$ python -q
>>> import numpy as np
>>> np.set_printoptions(precision=1, suppress=True, linewidth=140)
>>> rnd = lambda a: np.round(a, 1) + 0
>>> data = np.loadtxt("block16.csv", delimiter=",")
>>> data
array([[ 1.,  0., -2.],
       [ 3., -2., -1.],
       [ 4., -2., -2.],
       [ 2., -2.,  0.],
       [ 3.,  1.,  2.],
       [ 6.,  4.,  0.],
       [ 8.,  2., -1.],
       [ 7.,  4.,  2.],
       [ 7.,  6.,  3.],
       [ 9.,  4.,  2.],
       [ 8.,  3.,  3.],
       [ 5.,  4.,  0.],
       [ 4.,  3., -1.],
       [ 3.,  1., -2.],
       [ 5., -1., -1.],
       [ 5.,  0.,  0.],
       [ 6.,  0.,  3.],
       [ 8., -3.,  6.],
       [11., -1.,  3.],
       [ 9., -3.,  5.],
       [ 8., -4.,  7.],
       [11., -5.,  6.],
       [ 9., -6.,  8.],
       [ 8., -7.,  6.],
       [ 8., -7.,  4.]])
>>> Xc = data - data.mean(axis=0)
>>> V = np.linalg.svd(Xc)[2][:2]
>>> other = Xc - Xc @ V.T @ V
>>> rnd(other.std(axis=0))
array([0.9, 0.3, 0.9])
>>> rnd(np.diag(V.T @ V))
array([0.6, 1. , 0.5])
>>> other = data / np.linalg.norm(data, axis=1, keepdims=True)
>>> gram = other @ other.T
>>> np.argwhere(np.triu(np.abs(gram) > 0.95, 1))
array([[ 1,  2],
       [ 4, 10],
       [ 4, 16],
       [ 5,  7],
       [ 5,  9],
       [ 5, 11],
       [ 5, 12],
       [ 6, 15],
       [ 7,  8],
       [ 7,  9],
       [ 7, 10],
       [ 7, 11],
       [ 8,  9],
       [ 8, 11],
       [ 9, 10],
       [11, 12],
       [14, 15],
       [15, 18],
       [16, 18],
       [16, 19],
       [17, 19],
       [17, 20],
       [17, 21],
       [17, 22],
       [18, 19],
       [19, 20],
       [19, 21],
       [19, 22],
       [20, 21],
       [20, 22],
       [20, 23],
       [21, 22],
       [21, 23],
       [21, 24],
       [22, 23],
       [22, 24],
       [23, 24]])
>>> (gram - 2 * np.eye(25)).round(6).argmax(axis=1)
array([13,  2,  1,  1, 10, 11, 15,  9,  7,  7,  9,  5, 11,  6, 15,  6, 18, 20, 16, 21, 17, 19, 20, 24, 23])
>>> rnd(np.linalg.norm(other, axis=1))
array([1., 1., 1., 1., 1., 1., 1., 1., 1., 1., 1., 1., 1., 1., 1., 1., 1., 1., 1., 1., 1., 1., 1., 1., 1.])
>>> rnd(gram[4])
array([-0.1,  0.4,  0.3,  0.4,  1. ,  0.8,  0.8,  0.9,  0.9,  0.9,  1. ,  0.8,  0.7,  0.4,  0.6,  0.8,  1. ,  0.8,  0.9,  0.8,  0.8,  0.8,
        0.7,  0.6,  0.6])
>>> X = np.array([[0, 3, 1, 4, 0],
...     [0, 0, 0, 1, -3],
...     [0, 0, 0, 3, -2],
...     [0, 0, 0, 0, -4],
...     [0, 0, 0, 0, 0]])
>>> U, s, vt = np.linalg.svd(X)
>>> V = vt[:(s > 1e-8).sum()]
>>> rng = np.random.default_rng(689492)
>>> vec = X[2] + -3 * X[1] + rng.integers(2) * np.eye(5)[1]
>>> vec
array([0., 0., 0., 0., 7.])
>>> rnd(V.T @ V)
array([[0. , 0. , 0. , 0. , 0. ],
       [0. , 0.9, 0.3, 0. , 0. ],
       [0. , 0.3, 0.1, 0. , 0. ],
       [0. , 0. , 0. , 1. , 0. ],
       [0. , 0. , 0. , 0. , 1. ]])
>>> np.linalg.matrix_rank(np.vstack([X, vec]))
np.int64(3)
>>> np.allclose(V.T @ V @ vec, vec)
True
>>> rnd(np.linalg.norm(vec - V.T @ V @ vec))
np.float64(0.0)
>>> np.linalg.lstsq(X[:-1].T, X[-1])[2]
np.int32(3)
>>> rnd(X @ np.linalg.pinv(X) @ X)
array([[ 0.,  3.,  1.,  4.,  0.],
       [ 0.,  0.,  0.,  1., -3.],
       [ 0.,  0.,  0.,  3., -2.],
       [ 0.,  0.,  0.,  0., -4.],
       [ 0.,  0.,  0.,  0.,  0.]])
>>> np.allclose(X[:-1].T @ np.linalg.lstsq(X[:-1].T, X[-1])[0], X[-1])
True
>>> rnd(np.trace(np.linalg.pinv(X) @ X))
np.float64(3.0)
>>> U, s, vt = np.linalg.svd(X)
>>> np.argmax(s[:-1] / (s[1:] + 1e-6)) + 1
np.int64(3)
>>> rnd(s)
array([6.3, 4.8, 1.5, 0. , 0. ])
>>> other = U[:, :3] @ np.diag(s[:3]) @ vt[:3]
>>> rnd(other)
array([[ 0.,  3.,  1.,  4.,  0.],
       [ 0.,  0.,  0.,  1., -3.],
       [ 0.,  0.,  0.,  3., -2.],
       [ 0.,  0.,  0.,  0., -4.],
       [ 0.,  0.,  0.,  0.,  0.]])
>>> np.linalg.matrix_rank(X, rtol=0.05)
np.int64(3)
>>> rnd(np.abs(X - other).max())
np.float64(0.0)
>>> rnd(np.linalg.norm(X - other, 2)), rnd(s[3])
(np.float64(0.0), np.float64(0.0))
>>> rank = np.linalg.matrix_rank(X)
>>> rank
np.int64(3)
>>> N = np.linalg.svd(X)[2][rank:].T
>>> [int(np.linalg.matrix_rank(np.delete(X, i, axis=0))) for i in range(5)]
[2, 3, 3, 3, 3]
>>> np.linalg.matrix_rank(X.T @ X), np.linalg.matrix_rank(X @ X.T)
(np.int64(3), np.int64(3))
>>> rnd(X @ N)
array([[0., 0.],
       [0., 0.],
       [0., 0.],
       [0., 0.],
       [0., 0.]])
>>> np.allclose(X @ N, 0)
True
>>> rnd(N @ N.T)
array([[ 1. ,  0. ,  0. ,  0. ,  0. ],
       [ 0. ,  0.1, -0.3,  0. ,  0. ],
       [ 0. , -0.3,  0.9,  0. ,  0. ],
       [ 0. ,  0. ,  0. ,  0. ,  0. ],
       [ 0. ,  0. ,  0. ,  0. ,  0. ]])
>>> F = np.load("m.npy")
>>> rnd(F)
array([[-0.2,  1.4,  3.9,  0.2],
       [-0.1,  0.6,  1.8,  0.1],
       [ 0. ,  0.2,  0.5,  0. ]])
>>> U, s, vt = np.linalg.svd(F)
>>> V = vt[:(s > 1e-8).sum()]
>>> vec = F[1] + 2 * F[2] + rng.integers(2) * np.eye(4)[3]
>>> rnd(vec)
array([-0.1,  1. ,  2.8,  0.1])
>>> rnd(np.diag(V.T @ V))
array([0. , 0.1, 0.9, 0. ])
>>> rnd(np.trace(np.linalg.pinv(F) @ F))
np.float64(1.0)
>>> np.abs(np.diag(np.linalg.qr(F)[1])) > 1e-9
array([ True, False, False])
>>> def softmax(z):
...     e = np.exp(z - z.max(axis=-1, keepdims=True))
...     return e / e.sum(axis=-1, keepdims=True)
... 
>>> rnd(softmax(10 * F[0]))
array([0., 0., 1., 0.])
>>> rnd(softmax(F[0]))
array([0. , 0.1, 0.9, 0. ])
>>> att = F @ F.T / np.sqrt(4)
>>> rnd(softmax(att))
array([[1. , 0. , 0. ],
       [0.9, 0.1, 0. ],
       [0.5, 0.3, 0.2]])
>>> feats = np.load("x.npy")
>>> feats
array([[ 16, -14,  16, -18],
       [-16,  14, -16,  18],
       [ 24, -21,  24, -27],
       [ -8,   7,  -8,   9],
       [  0,   0,   0,   0]])
>>> rnd(np.trace(np.linalg.pinv(feats) @ feats))
np.float64(1.0)
>>> M = np.load("layer2.npy")
>>> M
array([[ 0.,  0.,  0.],
       [-1., -2.,  0.],
       [ 0.,  0.,  8.]])
>>> (M + M.T) / 2
array([[ 0. , -0.5,  0. ],
       [-0.5, -2. ,  0. ],
       [ 0. ,  0. ,  8. ]])
>>> assert M == M.T
Traceback (most recent call last):
  File "<python-input-66>", line 1, in <module>
    assert M == M.T
           ^^^^^^^^
ValueError: The truth value of an array with more than one element is ambiguous. Use a.any() or a.all()
>>> np.linalg.determinant(M)
Traceback (most recent call last):
  File "<python-input-67>", line 1, in <module>
    np.linalg.determinant(M)
    ^^^^^^^^^^^^^^^^^^^^^
AttributeError: module 'numpy.linalg' has no attribute 'determinant'
>>> rnd(np.sort(np.abs(np.linalg.eigvals(M))))
array([0., 2., 8.])
>>> M @ M
array([[ 0.,  0.,  0.],
       [ 2.,  4.,  0.],
       [ 0.,  0., 64.]])
>>> U, s, vt = np.linalg.svd(M)
>>> np.argmax(s[:-1] / (s[1:] + 1e-6)) + 1
np.int64(2)
>>> rnd(s)
array([8. , 2.2, 0. ])
>>> other = U[:, :2] @ np.diag(s[:2]) @ vt[:2]
>>> rnd(np.abs(M - other).max())
np.float64(0.0)
>>> rnd(np.linalg.norm(M - other, 2)), s[2]
(np.float64(0.0), np.float64(0.0))
>>> np.linalg.matrix_rank(other)
np.int64(2)
>>> rnd(softmax(M[2] + 5))
array([0., 0., 1.])
>>> att = M @ M.T / np.sqrt(3)
>>> rnd(softmax(att))
array([[0.3, 0.3, 0.3],
       [0.1, 0.9, 0.1],
       [0. , 0. , 1. ]])
>>> rnd(softmax(att + np.triu(np.full(att.shape, -np.inf), 1)))
array([[1. , 0. , 0. ],
       [0.1, 0.9, 0. ],
       [0. , 0. , 1. ]])
>>> rnd(softmax(att)[2] @ M)
array([0., 0., 8.])
>>> softmax(att).round(6).argmax(axis=1)
array([0, 1, 2])
>>> [int(np.linalg.matrix_rank(np.linalg.matrix_power(M, p))) for p in range(1, 4)]
[2, 2, 2]
>>> rnd(np.sort(np.linalg.eigvals(M)))
array([-2.,  0.,  8.])
>>> other = np.array([[-3, -2], [-1, 6]])
>>> W2 = np.kron(other, M)
>>> W2
array([[ -0.,  -0.,  -0.,  -0.,  -0.,  -0.],
       [  3.,   6.,  -0.,   2.,   4.,  -0.],
       [ -0.,  -0., -24.,  -0.,  -0., -16.],
       [ -0.,  -0.,  -0.,   0.,   0.,   0.],
       [  1.,   2.,  -0.,  -6., -12.,   0.],
       [ -0.,  -0.,  -8.,   0.,   0.,  48.]])
>>> rnd(np.linalg.norm(W2, 2)), rnd(np.linalg.norm(other, 2) * np.linalg.norm(M, 2))
(np.float64(50.6), np.float64(50.6))
>>> W2.shape
(6, 6)
>>> m1 = np.load("dump.npy")
>>> m1
array([[0, 1],
       [1, 0]])
>>> vals, V = np.linalg.eigh(m1)
>>> rnd(np.linalg.eigvalsh(m1 + 5 * np.eye(2)))
array([4., 6.])
>>> np.unique(vals.round(6) + 0, return_counts=True)[1]
array([1, 1])
>>> rnd(np.linalg.eigvalsh(m1 @ m1))
array([1., 1.])
>>> rnd(V.T @ V)
array([[1., 0.],
       [0., 1.]])
>>> (vals > 1e-8).sum(), (vals < -1e-8).sum()
(np.int64(1), np.int64(1))
>>> rnd(V @ np.diag(vals) @ V.T)
array([[0., 1.],
       [1., 0.]])
